$ python -q
>>> import numpy as np
>>> np.set_printoptions(precision=2, suppress=True, linewidth=160)
>>> J = np.array([[5, 6, 7], [8, 9, 10], [11, 12, 13], [14, 15, 16]])
>>> left, sv, Vt = np.linalg.svd(J)
>>> np.argmax(sv[:-1] / (sv[1:] + 1e-6)) + 1
np.int64(2)
>>> sv.round(2) + 0
array([38.28,  0.86,  0.  ])
>>> Y = left[:, :2] @ np.diag(sv[:2]) @ Vt[:2]
>>> np.linalg.matrix_rank(Y)
np.int64(2)
>>> print(np.linalg.matrix_rank(J, rtol=0.05))
1
>>> Y = J / np.sqrt((J ** 2).mean(axis=1, keepdims=True))
>>> Y[1]
array([0.89, 1.  , 1.11])
>>> print(np.linalg.norm(Y, axis=1))
[1.73 1.73 1.73 1.73]
>>> np.linalg.matrix_rank(J - J.mean(axis=1, keepdims=True))
np.int64(1)
>>> left, sv, Vt = np.linalg.svd(J)
>>> vecs = Vt[:(sv > 1e-8).sum()]
>>> rng = np.random.default_rng(56303)
>>> x = J[1] + 4 * J[2] + rng.integers(2) * np.eye(3)[1]
>>> x
array([52., 57., 62.])
>>> np.allclose(vecs.T @ vecs @ x, x)
True
>>> np.diag(vecs.T @ vecs)
array([0.83, 0.33, 0.83])
>>> round(float(np.linalg.norm(x - vecs.T @ vecs @ x)), 2)
0.0
>>> np.linalg.matrix_rank(np.vstack([J, x]))
np.int64(2)
>>> blk = np.stack([J, 4 * J, J[::-1]])
>>> blk.sum(axis=0)
array([[39, 45, 51],
       [51, 57, 63],
       [63, 69, 75],
       [75, 81, 87]])
>>> print((blk @ J.T).shape)
(3, 4, 4)
>>> np.linalg.norm(blk, axis=(1, 2))
array([ 38.29, 153.15,  38.29])
>>> np.linalg.matrix_rank(blk)
array([2, 2, 2])
>>> print(np.round(np.trace(np.linalg.pinv(J) @ J), 2))
2.0
>>> print(np.unique(J.round(6), axis=0).shape)
(4, 3)
>>> np.abs(np.diag(np.linalg.qr(J)[1])) > 1e-9
array([ True,  True, False])
>>> A = np.loadtxt("m.csv", delimiter=",")
>>> A
array([[ 10.5 ,  -1.78,  13.29,   7.34],
       [  8.02,  -9.99,  -0.38, -10.29],
       [ -6.29,   0.23,  14.27,  -6.21],
       [  6.75,  12.75,   0.18,  -9.74]])
>>> P = np.triu(np.array([[1, 2, 2, 1], [0, -3, 2, 3], [-3, 3, -1, 2], [2, -3, -2, 1]]), 1) + np.eye(4)
>>> Y = P @ A @ np.linalg.inv(P)
>>> np.linalg.matrix_rank(Y)
np.int64(4)
>>> np.poly(Y)
array([    1.  ,    -5.04,   -60.9 , -1265.16, 85030.56])
>>> cov = A.T @ A
>>> print(np.linalg.svd(A, compute_uv=False) ** 2)
[400.   324.   262.44 212.58]
>>> np.diag(cov)
array([259.72, 265.59, 380.56, 293.14])
>>> arr = np.array([[0.0, 0.0, 0.0], [0.0, 0.0, 2.0], [0.0, 2.0, 0.0]])
>>> # symmetric
>>> idx = rng.permutation(3)
>>> idx
array([1, 0, 2])
>>> Y = arr[idx][:, idx]
>>> np.trace(Y)
np.float64(0.0)
>>> round(float(np.linalg.det(Y)), 2), round(float(np.linalg.det(arr[idx])), 2)
(0.0, 0.0)
>>> np.sort(np.abs(np.linalg.eigvals(Y)))
array([0., 2., 2.])
>>> print(np.allclose(Y, arr))
False
>>> w, vecs = np.linalg.eigh(arr)
>>> np.abs(vecs[:, -1])
array([0.  , 0.71, 0.71])
>>> np.linalg.eigvalsh(arr + 5 * np.eye(3))
array([3., 5., 7.])
>>> w.sum(), np.trace(arr)
(np.float64(0.0), np.float64(0.0))
>>> np.round(vecs @ np.diag(w) @ vecs.T, 2) + 0
array([[0., 0., 0.],
       [0., 0., 2.],
       [0., 2., 0.]])
>>> cent = np.sign(np.array([[1, 1, 0], [1, 1, 2], [2, 1, 2]]))
>>> Y = (np.tril(cent, -1) + np.eye(3)) @ (np.triu(cent, 1) + np.eye(3))
>>> w = np.array([-3, 4, -2])
>>> E = np.rint(Y * w @ np.linalg.inv(Y)) + 0
>>> E
array([[-10.,  14.,  -7.],
       [-14.,  24., -13.],
       [-14.,  26., -15.]])
>>> x = np.array([-1, -2, -3])
>>> y = E @ x
>>> y
array([3., 5., 7.])
>>> np.round(np.linalg.solve(E, y + E[:, 0]), 2) + 0
array([ 0., -2., -3.])
>>> np.round(np.linalg.solve(E.T, E[1]), 2) + 0
array([0., 1., 0.])
>>> O = E.astype(float).copy()
>>> for j in range(3):
...     O[:, j] -= O[:, :j] @ (O[:, :j].T @ O[:, j])
...     O[:, j] /= np.linalg.norm(O[:, j])
... 
>>> np.round(O.T @ E, 2) + 0
array([[ 22.18, -37.87,  20.83],
       [  0.  ,   3.72,  -3.01],
       [  0.  ,   0.  ,   0.29]])
>>> O
array([[-0.45, -0.83, -0.34],
       [-0.63,  0.03,  0.78],
       [-0.63,  0.56, -0.53]])
>>> x = np.array([-5, -1, 5])
>>> np.linalg.inv(O)
array([[-0.45, -0.63, -0.63],
       [-0.83,  0.03,  0.56],
       [-0.34,  0.78, -0.53]])
>>> O.T @ (O @ x)
array([-5., -1.,  5.])
>>> round(np.linalg.det(O), 2)
np.float64(1.0)
>>> 3 - np.linalg.matrix_rank(O - np.eye(3), tol=1e-8)
np.int64(1)
>>> round(np.linalg.norm(x), 2), round(float(np.linalg.norm(O @ x)), 2)
(np.float64(7.14), 7.14)
>>> print(np.einsum("ii->", E))
-1.0
>>> print(round(float(np.linalg.det(E[::-1])), 2))
-24.0
>>> np.poly(E)
array([  1.,   1., -14., -24.])
>>> round(float(np.linalg.eigvals(E).sum().real), 2)
-1.0
>>> np.round(np.linalg.det(E.T), 2)
np.float64(24.0)
>>> np.linalg.eigvals(E)
array([ 4., -3., -2.])
>>> print(np.einsum("ij,ji->", E, E))
29.0
>>> x = np.array([3, 2, 1])
>>> a = np.maximum(E @ x, 0)
>>> E * (a > 1e-9)[:, None]
array([[-0.,  0., -0.],
       [-0.,  0., -0.],
       [-0.,  0., -0.]])
>>> F = np.loadtxt("dump.csv", delimiter=",")
>>> F
array([[-20.35, -19.87,  41.19],
       [-19.78, -18.48,  39.75],
       [-19.62, -18.94,  40.55],
       [-20.62, -17.62,  39.21],
       [-19.02, -21.66,  38.92],
       [-20.99, -19.39,  41.25],
       [-20.54, -21.03,  38.33],
       [-19.36, -20.68,  39.93],
       [-20.87, -18.36,  40.23],
       [-20.43, -20.17,  39.72],
       [-19.68, -19.44,  39.63],
       [-18.57, -19.55,  40.08],
       [-20.68, -19.81,  41.53],
       [-18.39, -19.39,  40.81],
       [-21.29, -20.76,  38.83],
       [-20.18, -20.01,  40.85],
       [-19.76, -18.8 ,  40.05],
       [-22.  , -19.82,  39.61]])
>>> idx = rng.permutation(3)
>>> Y = F[:, idx] * rng.choice([-1, 1], 3)
>>> print(Y)
[[ 19.87 -20.35  41.19]
 [ 18.48 -19.78  39.75]
 [ 18.94 -19.62  40.55]
 [ 17.62 -20.62  39.21]
 [ 21.66 -19.02  38.92]
 [ 19.39 -20.99  41.25]
 [ 21.03 -20.54  38.33]
 [ 20.68 -19.36  39.93]
 [ 18.36 -20.87  40.23]
 [ 20.17 -20.43  39.72]
 [ 19.44 -19.68  39.63]
 [ 19.55 -18.57  40.08]
 [ 19.81 -20.68  41.53]
 [ 19.39 -18.39  40.81]
 [ 20.76 -21.29  38.83]
 [ 20.01 -20.18  40.85]
 [ 18.8  -19.76  40.05]
 [ 19.82 -22.    39.61]]
>>> left, _, Vt = np.linalg.svd(F.T @ Y)
>>> np.round(left @ Vt, 2) + 0
array([[ 0.,  1.,  0.],
       [-1.,  0.,  0.],
       [ 0.,  0.,  1.]])
>>> O, vecs = np.linalg.qr(F[:, :1])[0], np.linalg.qr(F[:, 1:])[0]
>>> sv = np.linalg.svd(O.T @ vecs, compute_uv=False)
>>> np.degrees(np.arccos(sv.clip(0, 1)))
array([2.88])
>>> round(np.linalg.norm(O @ O.T - vecs @ vecs.T, 2), 2)
np.float64(1.0)
>>> sv
array([1.])
>>> print((sv > 0.9).sum())
1
>>> cent = F[[8, 6]].astype(float)
>>> for _ in range(6):
...     idx = np.linalg.norm(F[:, None] - cent, axis=-1).argmin(axis=1)
...     cent = np.array([F[idx == j].mean(axis=0) for j in range(2)])
... 
>>> print(idx)
[0 0 0 0 1 0 1 1 0 1 0 0 0 0 1 0 0 0]
>>> np.abs(cent[1] - cent[0]).argmax()
np.int64(1)
>>> print(cent[1] - cent[0])
[-0.01 -1.67 -1.22]
>>> cent
array([[-20.11, -19.19,  40.36],
       [-20.13, -20.86,  39.15]])
>>> ang = np.radians(15)
>>> r_ = np.eye(3)
>>> r_[2, 2] = r_[1, 1] = np.cos(ang)
>>> r_[2, 1], r_[1, 2] = -np.sin(ang), np.sin(ang)
>>> r_
array([[ 1.  ,  0.  ,  0.  ],
       [ 0.  ,  0.97,  0.26],
       [ 0.  , -0.26,  0.97]])
>>> Y = F @ r_.T
>>> round(float(np.linalg.det(r_)), 2), round(np.trace(r_), 2)
(1.0, np.float64(2.93))
>>> np.allclose(F @ F.T, Y @ Y.T)
True
>>> np.abs(Y - F).max(axis=0)
array([ 0.  , 11.42,  4.28])
>>> K = np.load("out0.npy")
>>> K
array([[-2,  2,  1],
       [-2,  2,  1],
       [-2, -1, -1]])
>>> # looks like rank 2
>>> left, sv, Vt = np.linalg.svd(K)
>>> vecs = Vt[:(sv > 1e-8).sum()]
>>> x = K[1] + 2 * K[0] + rng.integers(2) * np.eye(3)[0]
>>> x
array([-6.,  6.,  3.])
>>> print(np.round(np.linalg.norm(x - vecs.T @ vecs @ x), 2))
0.0
>>> np.allclose(vecs.T @ vecs @ x, x)
True
>>> np.diag(vecs.T @ vecs)
array([0.98, 0.7 , 0.32])
>>> np.argsort(-np.linalg.norm(K, axis=0).round(6), kind="stable")[:3]
array([0, 1, 2])
>>> np.linalg.cond(K) > 100
np.True_
>>> [round(float(x), 2) for x in np.linalg.svd(K, compute_uv=False)[:3]]
[4.26, 2.42, 0.0]
>>> Y = np.array([[-2, 0], [-2, 2]])
>>> cent = np.kron(Y, K)
>>> cent.shape
(6, 6)
>>> np.round(np.linalg.norm(cent, 2), 2), round(np.linalg.norm(Y, 2) * np.linalg.norm(K, 2), 2)
(np.float64(13.79), np.float64(13.79))
>>> np.linalg.matrix_rank(cent)
np.int64(4)
>>> cent
array([[ 4, -4, -2,  0,  0,  0],
       [ 4, -4, -2,  0,  0,  0],
       [ 4,  2,  2,  0,  0,  0],
       [ 4, -4, -2, -4,  4,  2],
       [ 4, -4, -2, -4,  4,  2],
       [ 4,  2,  2, -4, -2, -2]])
>>> feats = np.array([[-9.98, 0.02, 11.97], [0.01, -0.02, -0.01]])
>>> # row 0 dominates
>>> Y = np.array([[1, 8], [9, 0]])
>>> cent = np.kron(Y, feats)
>>> cent
array([[ -9.98,   0.02,  11.97, -79.84,   0.16,  95.76],
       [  0.01,  -0.02,  -0.01,   0.08,  -0.16,  -0.08],
       [-89.82,   0.18, 107.73,  -0.  ,   0.  ,   0.  ],
       [  0.09,  -0.18,  -0.09,   0.  ,  -0.  ,  -0.  ]])
>>> np.linalg.matrix_rank(cent)
np.int64(4)
>>> cent.reshape(2, -1)
array([[ -9.98,   0.02,  11.97, -79.84,   0.16,  95.76,   0.01,  -0.02,  -0.01,   0.08,  -0.16,  -0.08],
       [-89.82,   0.18, 107.73,  -0.  ,   0.  ,   0.  ,   0.09,  -0.18,  -0.09,   0.  ,  -0.  ,  -0.  ]])
>>> blk = cent.reshape(4, 2, -1)
>>> blk.shape
(4, 2, 3)
>>> np.round(np.einsum("ihd,ihd->ih", blk, blk), 2) + 0
array([[  242.88, 15544.43],
       [    0.  ,     0.04],
       [19673.42,     0.  ],
       [    0.05,     0.  ]])
>>> blk[:, 0]
array([[ -9.98,   0.02,  11.97],
       [  0.01,  -0.02,  -0.01],
       [-89.82,   0.18, 107.73],
       [  0.09,  -0.18,  -0.09]])
>>> print(blk.sum(axis=1))
[[-89.82   0.18 107.73]
 [  0.09  -0.18  -0.09]
 [-89.82   0.18 107.73]
 [  0.09  -0.18  -0.09]]
>>> rank = np.linalg.matrix_rank(J)
>>> rank
np.int64(2)
>>> ns = np.linalg.svd(J)[2][rank:].T
>>> [int(np.linalg.matrix_rank(J[:, :j + 1])) for j in range(3)]
[1, 2, 2]
>>> print(ns @ ns.T)
[[ 0.17 -0.33  0.17]
 [-0.33  0.67 -0.33]
 [ 0.17 -0.33  0.17]]
>>> np.linalg.matrix_rank(J.T @ J), np.linalg.matrix_rank(J @ J.T)
(np.int64(2), np.int64(2))
>>> ns[:, 0] / ns[np.abs(ns[:, 0]).round(6).argmax(), 0]
array([-0.5,  1. , -0.5])
>>> [int(np.linalg.matrix_rank(J[:i])) for i in range(1, len(J) + 1)]
[1, 2, 2, 2]
>>> r0, r1 = feats[1], feats[0]
>>> round(float(r0 @ r0), 2)
0.0
>>> p = (r0 @ r1) / (r0 @ r0) * r0
>>> np.linalg.matrix_rank(np.outer(r0, r1))
np.int64(1)
>>> np.round(np.linalg.norm(r0 + r1) ** 2 + np.linalg.norm(r0 - r1) ** 2, 2)
np.float64(485.76)
>>> np.round(np.linalg.norm(feats, 2), 2)
np.float64(15.58)
>>> print(np.linalg.norm(feats, axis=1))
[15.58  0.02]
>>> np.linalg.norm(feats, axis=1).argmax()
np.int64(0)
>>> print(round(float(np.linalg.norm(feats[0], 1)), 2), np.round(np.linalg.norm(feats[0], np.inf), 2))
21.97 11.97
>>> data = np.loadtxt("layer1.csv", delimiter=",")
>>> data
array([[17.,  4., 23.],
       [11.,  4., 14.],
       [21.,  4., 29.],
       [ 0.,  4.,  0.],
       [ 0.,  4.,  0.],
       [17.,  4., 23.],
       [ 1.,  4.,  0.],
       [11.,  4., 14.],
       [23.,  4., 32.],
       [ 9.,  4., 11.],
       [ 5.,  4.,  5.],
       [13.,  4., 17.],
       [ 5.,  4.,  5.],
       [ 0.,  4.,  0.],
       [19.,  4., 26.],
       [ 0.,  4.,  0.],
       [19.,  4., 26.],
       [ 0.,  4.,  0.],
       [11.,  4., 14.],
       [ 0.,  4.,  0.],
       [ 0.,  4.,  0.],
       [ 3.,  4.,  2.],
       [13.,  4., 17.],
       [ 5.,  4.,  5.],
       [ 5.,  4.,  5.],
       [ 0.,  4.,  0.]])
>>> # row 4 repeats row 3
>>> Y = data + rng.integers(-2, 3, (26, 1)) @ rng.integers(-2, 3, (1, 3))
>>> Y
array([[15.,  5., 21.],
       [11.,  4., 14.],
       [23.,  3., 31.],
       [-2.,  5., -2.],
       [ 0.,  4.,  0.],
       [17.,  4., 23.],
       [ 5.,  2.,  4.],
       [ 9.,  5., 12.],
       [25.,  3., 34.],
       [ 9.,  4., 11.],
       [ 9.,  2.,  9.],
       [15.,  3., 19.],
       [ 1.,  6.,  1.],
       [-2.,  5., -2.],
       [19.,  4., 26.],
       [ 4.,  2.,  4.],
       [23.,  2., 30.],
       [ 4.,  2.,  4.],
       [13.,  3., 16.],
       [ 0.,  4.,  0.],
       [ 2.,  3.,  2.],
       [ 5.,  3.,  4.],
       [15.,  3., 19.],
       [ 5.,  4.,  5.],
       [ 3.,  5.,  3.],
       [-4.,  6., -4.]])
>>> np.linalg.matrix_rank(Y - data, tol=1e-8)
np.int64(1)
>>> print(np.round(np.linalg.svd(Y - data, compute_uv=False), 2) + 0)
[18.97  0.    0.  ]
>>> np.abs(Y - data).sum(axis=1)
array([ 5.,  0.,  5.,  5.,  0.,  0., 10.,  5.,  5.,  0., 10.,  5., 10.,  5.,  0., 10., 10., 10.,  5.,  0.,  5.,  5.,  5.,  0.,  5., 10.])
>>> print(Y - data)
[[-2.  1. -2.]
 [ 0.  0.  0.]
 [ 2. -1.  2.]
 [-2.  1. -2.]
 [ 0.  0.  0.]
 [ 0.  0.  0.]
 [ 4. -2.  4.]
 [-2.  1. -2.]
 [ 2. -1.  2.]
 [ 0.  0.  0.]
 [ 4. -2.  4.]
 [ 2. -1.  2.]
 [-4.  2. -4.]
 [-2.  1. -2.]
 [ 0.  0.  0.]
 [ 4. -2.  4.]
 [ 4. -2.  4.]
 [ 4. -2.  4.]
 [ 2. -1.  2.]
 [ 0.  0.  0.]
 [ 2. -1.  2.]
 [ 2. -1.  2.]
 [ 2. -1.  2.]
 [ 0.  0.  0.]
 [-2.  1. -2.]
 [-4.  2. -4.]]
>>> O, r_ = np.linalg.qr(data)
>>> np.round(abs(r_[0, 0]), 2), round(np.linalg.norm(data[:, 0]), 2)
(np.float64(56.23), np.float64(56.23))
>>> x = np.array([-2, 1, 3])
>>> y = F @ x
>>> beta, lr = np.zeros(3), 1 / np.linalg.norm(F, 2) ** 2
>>> for i in range(3):
...     beta -= lr * F.T @ (F @ beta - y)
...     if i % 1 == 0: print(i, round(np.linalg.norm(F @ beta - y), 2))
... 
0 10.52
1 10.51
2 10.51
>>> round(float(np.linalg.cond(F)), 2)
53.02
>>> beta
array([-1.18, -1.15,  2.35])
>>> Y = data[0, 0] * data[1:] - np.outer(data[1:, 0], data[0])
>>> Y
array([[  0.,  24., -15.],
       [  0., -16.,  10.],
       [  0.,  68.,   0.],
       [  0.,  68.,   0.],
       [  0.,   0.,   0.],
       [  0.,  64., -23.],
       [  0.,  24., -15.],
       [  0., -24.,  15.],
       [  0.,  32., -20.],
       [  0.,  48., -30.],
       [  0.,  16., -10.],
       [  0.,  48., -30.],
       [  0.,  68.,   0.],
       [  0.,  -8.,   5.],
       [  0.,  68.,   0.],
       [  0.,  -8.,   5.],
       [  0.,  68.,   0.],
       [  0.,  24., -15.],
       [  0.,  68.,   0.],
       [  0.,  68.,   0.],
       [  0.,  56., -35.],
       [  0.,  16., -10.],
       [  0.,  48., -30.],
       [  0.,  48., -30.],
       [  0.,  68.,   0.]])
>>> np.flatnonzero(~Y.round(6).any(axis=1))
array([4])
>>> data[:, 0] / data[0, 0]
array([1.  , 0.65, 1.24, 0.  , 0.  , 1.  , 0.06, 0.65, 1.35, 0.53, 0.29, 0.76, 0.29, 0.  , 1.12, 0.  , 1.12, 0.  , 0.65, 0.  , 0.  , 0.18, 0.76, 0.29, 0.29,
       0.  ])
